In [1]: import numpy as np

In [2]: from numpy import linalg as LA

In [3]: np.set_printoptions(precision=3, suppress=True, linewidth=100)

In [4]: F = np.load("w.npy")

In [5]: print(F)
[[-0.8   -0.3    0.6   -0.5    1.9   -0.1    1.7    0.4    0.4    1.2    0.2  ]
 [-1.1    0.5    1.9    0.2    0.8   -1.3   -0.5   -1.     1.5    0.6   -0.4  ]
 [ 0.033  0.34   0.586  1.66   0.745  0.08  -0.491  0.581  0.424 -0.435 -0.925]
 [ 0.1    0.3    0.6    1.6    0.8   -0.1   -0.5    0.5    0.3   -0.5   -0.9  ]]

In [6]: u, g = F[0], F[3]

In [7]: print(round(u @ g, 3))
-0.39

In [8]: print(round(float(u @ u), 3))
9.65

In [9]: p = (u @ g) / (u @ u) * u

In [10]: print(round(float(LA.norm(u + g) ** 2 + LA.norm(u - g) ** 2), 3))
29.94

In [11]: print(round(float((g - p) @ u), 3))
0.0

In [12]: print(g - p)
[ 0.068  0.288  0.624  1.58   0.877 -0.104 -0.431  0.516  0.316 -0.452 -0.892]

In [13]: ang = np.radians(45)

In [14]: r_ = np.eye(11)

In [15]: r_[6, 6] = r_[10, 10] = np.cos(ang)

In [16]: r_[6, 10], r_[10, 6] = -np.sin(ang), np.sin(ang)

In [17]: print(r_)
[[ 1.     0.     0.     0.     0.     0.     0.     0.     0.     0.     0.   ]
 [ 0.     1.     0.     0.     0.     0.     0.     0.     0.     0.     0.   ]
 [ 0.     0.     1.     0.     0.     0.     0.     0.     0.     0.     0.   ]
 [ 0.     0.     0.     1.     0.     0.     0.     0.     0.     0.     0.   ]
 [ 0.     0.     0.     0.     1.     0.     0.     0.     0.     0.     0.   ]
 [ 0.     0.     0.     0.     0.     1.     0.     0.     0.     0.     0.   ]
 [ 0.     0.     0.     0.     0.     0.     0.707  0.     0.     0.    -0.707]
 [ 0.     0.     0.     0.     0.     0.     0.     1.     0.     0.     0.   ]
 [ 0.     0.     0.     0.     0.     0.     0.     0.     1.     0.     0.   ]
 [ 0.     0.     0.     0.     0.     0.     0.     0.     0.     1.     0.   ]
 [ 0.     0.     0.     0.     0.     0.     0.707  0.     0.     0.     0.707]]

In [18]: other = F @ r_.T

In [19]: print(round(LA.det(r_), 3), round(float(np.trace(r_)), 3))
1.0 10.414

In [20]: print(np.allclose(F @ F.T, other @ other.T))
True

In [21]: x0 = np.array([-5, 3, 2, -4, 5, -1, -4, -1, -3, -4, 5])

In [22]: print(LA.norm(F @ x0) <= LA.norm(F, 2) * LA.norm(x0) + 1e-9)
True

In [23]: print((F @ x0).argmax())
1

In [24]: print(np.sign((F @ x0).round(6)))
[ 1.  1. -1. -1.]

In [25]: rng = np.random.default_rng(471)

In [26]: other = F + rng.integers(-2, 3, (4, 3)) @ rng.integers(-2, 3, (3, 11))

In [27]: print(other)
[[-2.8   -5.3   -2.4    1.5    3.9   -5.1    4.7    4.4    2.4   -1.8   -3.8  ]
 [ 0.9    2.5    1.9   -7.8    4.8    0.7    2.5   -2.    -6.5   -2.4    6.6  ]
 [ 4.033  3.34   1.586 -6.34   2.745  5.08   1.509 -2.419 -7.576 -0.435  6.075]
 [ 2.1    3.3    2.6    0.6   -1.2    3.9   -2.5   -2.5   -0.7    2.5    1.1  ]]

In [28]: print(other - F)
[[-2. -5. -3.  2.  2. -5.  3.  4.  2. -3. -4.]
 [ 2.  2.  0. -8.  4.  2.  3. -1. -8. -3.  7.]
 [ 4.  3.  1. -8.  2.  5.  2. -3. -8.  0.  7.]
 [ 2.  3.  2. -1. -2.  4. -2. -3. -1.  3.  2.]]

In [29]: print(np.round(LA.svd(other - F, compute_uv=False), 3) + 0)
[22.705 11.802  2.048  0.   ]
